>>> import numpy as np
>>> np.set_printoptions(precision=1, suppress=True, linewidth=100)
>>> def rnd(a):
...     return np.round(a, 1) + 0
... 
>>> J = np.load("block0.npy")
>>> J
array([[ 1,  0,  0,  0,  0,  0],
       [-2,  1,  0,  0,  0,  0],
       [-3, -2,  1,  0,  0,  0],
       [-5,  8,  4,  1,  0,  0],
       [-4, -5, -7, -2,  1,  0],
       [-3, -7,  6, -8,  9,  1]])
>>> # triangular
>>> u = np.array([2, -2])
>>> print(np.polyval(u, J[0]))
[ 0 -2 -2 -2 -2 -2]
>>> np.array([np.convolve(row, u, "same") for row in J])
array([[  2,  -2,   0,   0,   0,   0],
       [ -4,   6,  -2,   0,   0,   0],
       [ -6,   2,   6,  -2,   0,   0],
       [-10,  26,  -8,  -6,  -2,   0],
       [ -8,  -2,  -4,  10,   6,  -2],
       [ -6,  -8,  26, -28,  34, -16]])
>>> print(np.correlate(J[0], J[2], "full"))
[ 0  0  0  1 -2 -3  0  0  0  0  0]
>>> U, s, Vh = np.linalg.svd(J)
>>> rnd(s)
array([16.1, 11.7,  7.6,  2.6,  0.1,  0. ])
>>> np.argmax(s[:-1] / (s[1:] + 1e-6)) + 1
np.int64(4)
>>> A2 = U[:, :4] @ np.diag(s[:4]) @ Vh[:4]
>>> rnd(np.abs(J - A2).max())
np.float64(0.0)
>>> print(rnd(np.linalg.norm(J - A2, 2)), rnd(s[4]))
0.1 0.1
>>> print(np.linalg.matrix_rank(J, rtol=0.05))
4
>>> rnd(np.linalg.norm(J - A2) / np.linalg.norm(J))
np.float64(0.0)
>>> K = np.loadtxt("test11.csv", delimiter=",")
>>> print(rnd(K))
[[-1.7  2.1 -0.9  0.8]
 [-1.9 -0.3  1.5 -1.8]
 [-1.5 -2.1 -0.8  1.3]
 [ 0.   0.2  2.3  1.9]]
>>> x0 = np.array([-3, 3, 1, 3])
>>> rhs = K @ x0
>>> c, lr = np.zeros(4), 1 / np.linalg.norm(K, 2) ** 2
>>> for i in range(6):
...     c -= lr * K.T @ (K @ c - rhs)
...     if i % 2 == 0: print(i, round(np.linalg.norm(K @ c - rhs), 1))
... 
0 0.0
2 0.0
4 0.0
>>> rnd(c)
array([-3.,  3.,  1.,  3.])
>>> rnd(np.linalg.cond(K))
np.float64(1.0)
>>> E = np.array([[1.3, -1.1], [-0.2, -0.6], [0.7, 0.1], [4.6, -1.1]])
>>> x0 = np.array([1, -1])
>>> rhs = E @ x0
>>> rnd(np.linalg.lstsq(E, rhs)[0])
array([ 1., -1.])
>>> rnd(np.linalg.pinv(E) @ E)
array([[1., 0.],
       [0., 1.]])
>>> rng = np.random.default_rng(38999)
>>> rhs = rhs + 0.1 * rng.normal(size=4)
>>> rnd(rhs)
array([2.2, 0.4, 0.7, 5.8])
>>> c, *_ = np.linalg.lstsq(E, rhs)
>>> rnd(E.T @ (rhs - E @ c))
array([0., 0.])
>>> c.round()
array([ 1., -1.])
>>> rnd(c)
array([ 1.1, -0.9])
>>> rnd(np.linalg.svd(E, compute_uv=False))
array([5., 1.])
>>> rnd(E.sum(axis=1))
array([ 0.2, -0.8,  0.8,  3.5])
>>> np.linalg.matrix_rank(E)
np.int64(2)
>>> print(np.unravel_index(np.abs(E).argmax(), E.shape))
(np.int64(3), np.int64(0))
>>> E.shape
(4, 2)
>>> print(rnd(E.mean(axis=0)))
[ 1.6 -0.7]
>>> rnd(np.diff(E, axis=0))
array([[-1.5,  0.5],
       [ 0.9,  0.7],
       [ 3.9, -1.2]])
>>> np.abs(E).max()
np.float64(4.6)
>>> F = np.loadtxt("dump.csv", delimiter=",")
>>> print(F)
[[0. 1. 0. 0. 1. 0. 0.]
 [1. 0. 0. 0. 1. 0. 0.]
 [0. 0. 0. 0. 0. 1. 1.]
 [0. 0. 0. 0. 0. 0. 0.]
 [1. 1. 0. 0. 0. 0. 0.]
 [0. 0. 1. 0. 0. 0. 0.]
 [0. 0. 1. 0. 0. 0. 0.]]
>>> rk = np.linalg.matrix_rank(F)
>>> rk
np.int64(5)
>>> N = np.linalg.svd(F)[2][rk:].T
>>> [int(np.linalg.matrix_rank(F[:i])) for i in range(1, len(F) + 1)]
[1, 2, 3, 3, 4, 5, 5]
>>> print(rnd(N @ N.T))
[[ 0.   0.   0.   0.   0.   0.   0. ]
 [ 0.   0.   0.   0.   0.   0.   0. ]
 [ 0.   0.   0.   0.   0.   0.   0. ]
 [ 0.   0.   0.   1.   0.   0.   0. ]
 [ 0.   0.   0.   0.   0.   0.   0. ]
 [ 0.   0.   0.   0.   0.   0.5 -0.5]
 [ 0.   0.   0.   0.   0.  -0.5  0.5]]
>>> [int(np.linalg.matrix_rank(np.delete(F, i, axis=0))) for i in range(7)]
[4, 4, 4, 5, 4, 5, 5]
>>> np.allclose(F @ N, 0)
True
>>> print([int(np.linalg.matrix_rank(F[:, :j + 1])) for j in range(7)])
[1, 2, 3, 3, 4, 5, 5]
>>> rnd(F @ N)
array([[0., 0.],
       [0., 0.],
       [0., 0.],
       [0., 0.],
       [0., 0.],
       [0., 0.],
       [0., 0.]])
>>> U, s, Vh = np.linalg.svd(F)
>>> print(rnd(s))
[2.  1.4 1.4 1.  1.  0.  0. ]
>>> A2 = U[:, :5] @ np.diag(s[:5]) @ Vh[:5]
>>> print(np.linalg.matrix_rank(F, rtol=0.05))
5
>>> vals, evecs = np.linalg.eigvalsh(F)
Traceback (most recent call last):
  File "<python-input-61>", line 1, in <module>
    vals, evecs = np.linalg.eigvalsh(F)
    ^^^^^^^^^^^
ValueError: too many values to unpack (expected 2)
>>> vals, evecs = np.linalg.eigh(F)
>>> np.abs(evecs[:, -1]).round(6).argmax()
np.int64(0)
>>> rnd(np.linalg.eigvalsh(F @ F))
array([0., 0., 1., 1., 2., 2., 4.])
>>> X = np.array([[4, 4, 4, 4, 4],
...     [4, 8, 8, 8, 8],
...     [4, 8, 12, 12, 12],
...     [4, 8, 12, 16, 16],
...     [4, 8, 12, 16, 20]])
>>> X
array([[ 4,  4,  4,  4,  4],
       [ 4,  8,  8,  8,  8],
       [ 4,  8, 12, 12, 12],
       [ 4,  8, 12, 16, 16],
       [ 4,  8, 12, 16, 20]])
>>> vals, evecs = np.linalg.eigvalsh(X)
Traceback (most recent call last):
  File "<python-input-67>", line 1, in <module>
    vals, evecs = np.linalg.eigvalsh(X)
    ^^^^^^^^^^^
ValueError: too many values to unpack (expected 2)
>>> vals, evecs = np.linalg.eigh(X)
>>> (vals > 1e-8).sum(), (vals < -1e-8).sum()
(np.int64(5), np.int64(0))
>>> rnd(np.linalg.eigvalsh(X @ X))
array([   1.2,    2. ,    5.4,   33.6, 2437.8])
>>> print(rnd(vals))
[ 1.1  1.4  2.3  5.8 49.4]
>>> rnd(evecs.T @ evecs)
array([[1., 0., 0., 0., 0.],
       [0., 1., 0., 0., 0.],
       [0., 0., 1., 0., 0.],
       [0., 0., 0., 1., 0.],
       [0., 0., 0., 0., 1.]])
>>> np.unique(vals.round(6) + 0, return_counts=True)[1]
array([1, 1, 1, 1, 1])
>>> rnd(vals.sum()), np.trace(X)
(np.float64(60.0), np.int64(60))
>>> rnd(np.linalg.svd(X, compute_uv=False))
array([49.4,  5.8,  2.3,  1.4,  1.1])
